>>> import numpy as np
>>> np.set_printoptions(suppress=True, linewidth=100)
>>> def rnd(a):
...     return np.round(a, 2) + 0
... 
>>> J = np.load("mat.npy")
>>> J
array([[1.  , 0.7 , 0.49, 0.34],
       [0.7 , 1.  , 0.7 , 0.49],
       [0.49, 0.7 , 1.  , 0.7 ],
       [0.34, 0.49, 0.7 , 1.  ]])
>>> B = np.array([[2, 1], [-1, 2], [-1, -2], [2, 2]])
>>> rnd(B.T @ J.T)
array([[1.49, 0.68, 0.68, 1.49],
       [2.1 , 2.28, 1.29, 1.92]])
>>> np.linalg.matrix_rank(J @ B)
np.int64(2)
>>> np.linalg.matrix_rank(np.vstack([J, B.T]))
np.int64(4)
>>> rnd(np.einsum("ij->j", J))
array([2.53, 2.89, 2.89, 2.53])
>>> rnd(np.einsum("ij,ij->i", J, J))
array([1.85, 2.22, 2.22, 1.85])
>>> np.vstack([J, B.T]).shape
(6, 4)
>>> rng = np.random.default_rng(90052)
>>> idx = rng.permutation(4)
>>> B = J[:, idx] * rng.choice([-1, 1], 4)
>>> B
array([[-0.49, -1.  , -0.34, -0.7 ],
       [-0.7 , -0.7 , -0.49, -1.  ],
       [-1.  , -0.49, -0.7 , -0.7 ],
       [-0.7 , -0.34, -1.  , -0.49]])
>>> Uu, _, Vh = np.linalg.svd(J.T @ B)
>>> rnd(np.linalg.lstsq(J, B)[0])
array([[ 0., -1.,  0.,  0.],
       [ 0.,  0.,  0., -1.],
       [-1.,  0.,  0.,  0.],
       [ 0.,  0., -1.,  0.]])
>>> C2 = B.T @ B
>>> np.allclose(C2, C2.T)
True
>>> rnd(C2)
array([[2.22, 1.71, 1.91, 2.09],
       [1.71, 1.85, 1.37, 1.91],
       [1.91, 1.37, 1.85, 1.71],
       [2.09, 1.91, 1.71, 2.22]])
>>> W0 = np.load("block18.npy")
>>> W0
array([[ 0.17, -0.27,  0.02,  0.55,  2.11, -5.62],
       [ 2.03,  3.14, -1.49, -1.77, -3.09,  7.93],
       [ 0.25, -1.78, -0.19,  1.14,  1.52, -6.85],
       [ 4.37,  1.49, -3.22,  1.99, -1.83, -2.23],
       [-0.6 , -1.46, -1.42,  2.17,  2.21, -6.3 ],
       [-0.22,  2.15, -2.08, -0.43, -2.37,  6.66],
       [ 2.35,  1.97, -4.7 ,  1.1 , -2.19, -0.63],
       [-0.54,  0.88, -0.02, -0.39, -3.05,  7.17],
       [ 4.85,  1.35, -3.56,  3.4 , -2.57, -0.52],
       [ 1.43, -0.55, -0.65,  2.16,  2.31, -2.78],
       [ 3.77,  1.  , -4.71,  2.42, -0.93, -0.83],
       [ 0.31,  2.12, -1.84,  1.62, -1.46,  7.24],
       [ 1.41, -0.51,  0.57,  1.75,  1.75, -4.  ],
       [ 1.19, -1.56, -0.81,  1.9 ,  4.32, -5.07],
       [ 2.75, -0.14, -4.4 ,  3.47, -2.29, -3.12]])
>>> vec = np.array([-2, 2, -3, -4, -1, -3])
>>> rhs = W0 @ vec
>>> rnd(np.linalg.pinv(W0) @ W0)
array([[1., 0., 0., 0., 0., 0.],
       [0., 1., 0., 0., 0., 0.],
       [0., 0., 1., 0., 0., 0.],
       [0., 0., 0., 1., 0., 0.],
       [0., 0., 0., 0., 1., 0.],
       [0., 0., 0., 0., 0., 1.]])
>>> rhs = rhs + 0.1 * rng.normal(size=15)
>>> rnd(rhs)
array([ 11.6 ,  -6.8 ,  10.87,   4.33,  10.46,  -4.65,  13.1 , -13.94,  -5.71,  -4.46,   2.36,
       -17.63,  -2.39,   0.28,   5.07])
>>> beta, *_ = np.linalg.lstsq(W0, rhs)
>>> beta.round()
array([-2.,  2., -3., -4., -1., -3.])
>>> W2 = W0[[14, 13]].astype(float)
>>> for _ in range(5):
...     idx = np.linalg.norm(W0[:, None] - W2, axis=-1).argmin(axis=1)
...     W2 = np.array([W0[idx == j].mean(axis=0) for j in range(2)])
... 
>>> idx
array([1, 0, 1, 0, 1, 0, 0, 0, 0, 1, 0, 0, 1, 1, 0])
>>> rnd(W2)
array([[ 2.19,  1.55, -2.89,  1.27, -2.2 ,  2.41],
       [ 0.64, -1.02, -0.41,  1.61,  2.37, -5.1 ]])
>>> rnd(W2[1] - W2[0])
array([-1.54, -2.57,  2.48,  0.34,  4.57, -7.51])
>>> K = np.load("arr.npy")
>>> K
array([[0, 0, 0, 0],
       [0, 0, 1, 1],
       [0, 1, 0, 1],
       [0, 1, 1, 0]])
>>> # 2 blocks once reordered
>>> (K != 0).astype(int)
array([[0, 0, 0, 0],
       [0, 0, 1, 1],
       [0, 1, 0, 1],
       [0, 1, 1, 0]])
>>> np.flatnonzero(np.linalg.matrix_power((K != 0) + (K.T != 0) + np.eye(4), 4)[0])
array([0])
>>> rnd(np.linalg.det(K))
np.float64(0.0)
>>> f = np.array([2, 2, 3])
>>> np.convolve(K[2], f)
array([0, 2, 2, 5, 2, 3])
>>> np.cross(K[2, :3], K[0, :3])
array([0, 0, 0])
>>> rnd(np.trace(np.linalg.pinv(K) @ K))
np.float64(3.0)
>>> rnd(K @ np.linalg.pinv(K) @ K)
array([[0., 0., 0., 0.],
       [0., 0., 1., 1.],
       [0., 1., 0., 1.],
       [0., 1., 1., 0.]])
>>> np.allclose(K[:-1].T @ np.linalg.lstsq(K[:-1].T, K[-1])[0], K[-1])
False
>>> np.unique(K.round(6), axis=0).shape
(4, 4)
>>> Uu, s, Vh = np.linalg.svd(K)
>>> rnd(s)
array([2., 1., 1., 0.])
>>> np.argmax(s[:-1] / (s[1:] + 1e-6)) + 1
np.int64(3)
>>> B = Uu[:, :3] @ np.diag(s[:3]) @ Vh[:3]
>>> np.linalg.matrix_rank(B)
np.int64(3)
>>> rnd(B)
array([[0., 0., 0., 0.],
       [0., 0., 1., 1.],
       [0., 1., 0., 1.],
       [0., 1., 1., 0.]])
>>> rnd(np.linalg.norm(K - B, 2)), s[3]
(np.float64(0.0), np.float64(0.0))
>>> data = np.load("run18.npy")
>>> data
array([[-2, -1, -1, -3, -1, -2, -2],
       [ 4,  5,  5,  3,  5,  4,  4],
       [ 2,  3,  3,  1,  3,  2,  2]])
>>> np.linalg.matrix_rank(data, rtol=0.1)
np.int64(2)
>>> [round(float(x), 2) for x in np.linalg.svd(data, compute_uv=False)[:3]]
[13.74, 2.67, 0.0]
>>> E = np.array([[-2.0, 0.0, 0.0, 2.0, 0.0],
...     [0.0, -3.0, 0.0, 0.0, 0.0],
...     [0.0, 0.0, -3.0, 0.0, 0.0],
...     [2.0, 0.0, 0.0, 1.0, 0.0],
...     [0.0, 0.0, 0.0, 0.0, -3.0]])
>>> # 4 blocks once reordered
>>> rnd(np.linalg.det(E[::-1]))
np.float64(162.0)
>>> rnd(np.linalg.eigvals(E).sum().real)
np.float64(-10.0)
>>> rnd(np.linalg.det(E.T))
np.float64(162.0)
>>> np.einsum("ij,ji->", E, E)
np.float64(40.0)
>>> Q = E.astype(float).copy()
>>> for j in range(5):
...     Q[:, j] -= Q[:, :j] @ (Q[:, :j].T @ Q[:, j])
...     Q[:, j] /= np.linalg.norm(Q[:, j])
... 
>>> rnd(Q.T @ Q)
array([[1., 0., 0., 0., 0.],
       [0., 1., 0., 0., 0.],
       [0., 0., 1., 0., 0.],
       [0., 0., 0., 1., 0.],
       [0., 0., 0., 0., 1.]])
>>> rnd(Q)
array([[-0.71,  0.  ,  0.  ,  0.71,  0.  ],
       [ 0.  , -1.  ,  0.  ,  0.  ,  0.  ],
       [ 0.  ,  0.  , -1.  ,  0.  ,  0.  ],
       [ 0.71,  0.  ,  0.  ,  0.71,  0.  ],
       [ 0.  ,  0.  ,  0.  ,  0.  , -1.  ]])
>>> B = E / np.linalg.norm(E, axis=1, keepdims=True)
>>> C2 = B @ B.T
>>> (C2 - 2 * np.eye(5)).round(6).argmax(axis=1)
array([1, 0, 0, 1, 0])
>>> np.argwhere(np.triu(np.abs(C2) > 0.95, 1))
array([], shape=(0, 2), dtype=int64)
>>> (np.abs(C2) > 0.9).astype(int)
array([[1, 0, 0, 0, 0],
       [0, 1, 0, 0, 0],
       [0, 0, 1, 0, 0],
       [0, 0, 0, 1, 0],
       [0, 0, 0, 0, 1]])
>>> rnd(np.degrees(np.arccos(np.clip(C2[0, 3], -1, 1))))
np.float64(108.43)
>>> rnd(np.abs(np.linalg.eigvals(E)).max())
np.float64(3.0)
>>> rnd(np.linalg.det(E))
np.float64(162.0)
>>> rnd(np.sort(np.abs(np.linalg.eigvals(E))))
array([2., 3., 3., 3., 3.])
>>> Q, r_ = np.linalg.qr(E)
>>> rnd(Q.T @ Q)
array([[1., 0., 0., 0., 0.],
       [0., 1., 0., 0., 0.],
       [0., 0., 1., 0., 0.],
       [0., 0., 0., 1., 0.],
       [0., 0., 0., 0., 1.]])
>>> rnd(abs(r_[0, 0])), rnd(np.linalg.norm(E[:, 0]))
(np.float64(2.83), np.float64(2.83))
>>> rnd(r_)
array([[ 2.83,  0.  ,  0.  , -0.71,  0.  ],
       [ 0.  , -3.  ,  0.  ,  0.  ,  0.  ],
       [ 0.  ,  0.  , -3.  ,  0.  ,  0.  ],
       [ 0.  ,  0.  ,  0.  ,  2.12,  0.  ],
       [ 0.  ,  0.  ,  0.  ,  0.  , -3.  ]])
>>> B = np.array([[-1, -1, 2], [0, 0, 2], [0, 2, -1]])
>>> F = B - B.T
>>> F
array([[ 0, -1,  2],
       [ 1,  0,  0],
       [-2,  0,  0]])
>>> # antisymmetric, zero diagonal
>>> idx = rng.permutation(3)
>>> idx
array([2, 0, 1])
>>> B = F[idx][:, idx]
>>> B
array([[ 0, -2,  0],
       [ 2,  0, -1],
       [ 0,  1,  0]])
>>> B = np.array([[1, 1, 0], [1, 0, 1], [2, 0, 2]])
>>> np.einsum("ij->j", F)
array([-1, -1,  2])
>>> np.linalg.matrix_rank(F @ B)
np.int64(2)
>>> np.einsum("ij,ij->i", F, F)
array([5, 1, 4])
>>> np.trace(F)
np.int64(0)
>>> np.allclose(F, F.T)
False
>>> np.linalg.matrix_power(F, 2)
array([[-5,  0,  0],
       [ 0, -1,  2],
       [ 0,  2, -4]])
>>> (F + F.T) / 2
array([[0., 0., 0.],
       [0., 0., 0.],
       [0., 0., 0.]])
>>> np.linalg.cond(F) > 100
np.True_
>>> np.linalg.matrix_rank(F, rtol=0.1)
np.int64(2)
>>> [round(float(x), 2) for x in np.linalg.svd(F, compute_uv=False)[:3]]
[2.24, 2.24, 0.0]
>>> A = np.loadtxt("x.csv", delimiter=",")
>>> A
array([[ 41.,   5.,  -5.,   1.,   1.],
       [  8.,  76.,   3.,  -6.,  -1.],
       [  5.,  -2.,  76.,  -4.,   5.],
       [ -6.,   2.,   2.,  96.,   4.],
       [  8.,   7.,   5.,  -5., 105.]])
>>> B = np.linalg.inv(A)
>>> rnd(B)
array([[0.02, 0.  , 0.  , 0.  , 0.  ],
       [0.  , 0.01, 0.  , 0.  , 0.  ],
       [0.  , 0.  , 0.01, 0.  , 0.  ],
       [0.  , 0.  , 0.  , 0.01, 0.  ],
       [0.  , 0.  , 0.  , 0.  , 0.01]])
>>> rnd(np.linalg.det(A) * np.linalg.det(B))
np.float64(1.0)
>>> np.allclose(B, A.T)
False
>>> rnd(A @ B)
array([[1., 0., 0., 0., 0.],
       [0., 1., 0., 0., 0.],
       [0., 0., 1., 0., 0.],
       [0., 0., 0., 1., 0.],
       [0., 0., 0., 0., 1.]])
>>> rnd(np.linalg.slogdet(A)[0])
np.float64(1.0)
>>> B = np.array([[1, 0], [0, 1]])
>>> W2 = np.array([[2, 3, 3], [2, 3, 1], [1, 0, 3]])
>>> M = np.kron(B, W2)
>>> M
array([[2, 3, 3, 0, 0, 0],
       [2, 3, 1, 0, 0, 0],
       [1, 0, 3, 0, 0, 0],
       [0, 0, 0, 2, 3, 3],
       [0, 0, 0, 2, 3, 1],
       [0, 0, 0, 1, 0, 3]])
>>> # 2 blocks once reordered
>>> idx = rng.permutation(6)
>>> B = M[:, idx] * rng.choice([-1, 1], 6)
>>> B
array([[ 0, -3, -2,  0,  3,  0],
       [ 0, -3, -2,  0,  1,  0],
       [ 0,  0, -1,  0,  3,  0],
       [ 3,  0,  0, -3,  0, -2],
       [ 3,  0,  0, -1,  0, -2],
       [ 0,  0,  0, -3,  0, -1]])
>>> Uu, _, Vh = np.linalg.svd(M.T @ B)
>>> rnd(np.linalg.lstsq(M, B)[0])
array([[ 0.,  0., -1.,  0.,  0.,  0.],
       [ 0., -1.,  0.,  0.,  0.,  0.],
       [ 0.,  0.,  0.,  0.,  1.,  0.],
       [ 0.,  0.,  0.,  0.,  0., -1.],
       [ 1.,  0.,  0.,  0.,  0.,  0.],
       [ 0.,  0.,  0., -1.,  0.,  0.]])
>>> rnd(Uu @ Vh)
array([[ 0.,  0., -1.,  0.,  0.,  0.],
       [ 0., -1.,  0.,  0.,  0.,  0.],
       [ 0.,  0.,  0.,  0.,  1.,  0.],
       [ 0.,  0.,  0.,  0.,  0., -1.],
       [ 1.,  0.,  0.,  0.,  0.,  0.],
       [ 0.,  0.,  0., -1.,  0.,  0.]])
>>> vec = np.array([0, 3, 0, 2, 0, 0])
>>> a = np.maximum(B @ vec, 0)
>>> a
array([0, 0, 0, 0, 0, 0])
>>> np.flatnonzero(a > 1e-9)
array([], dtype=int64)
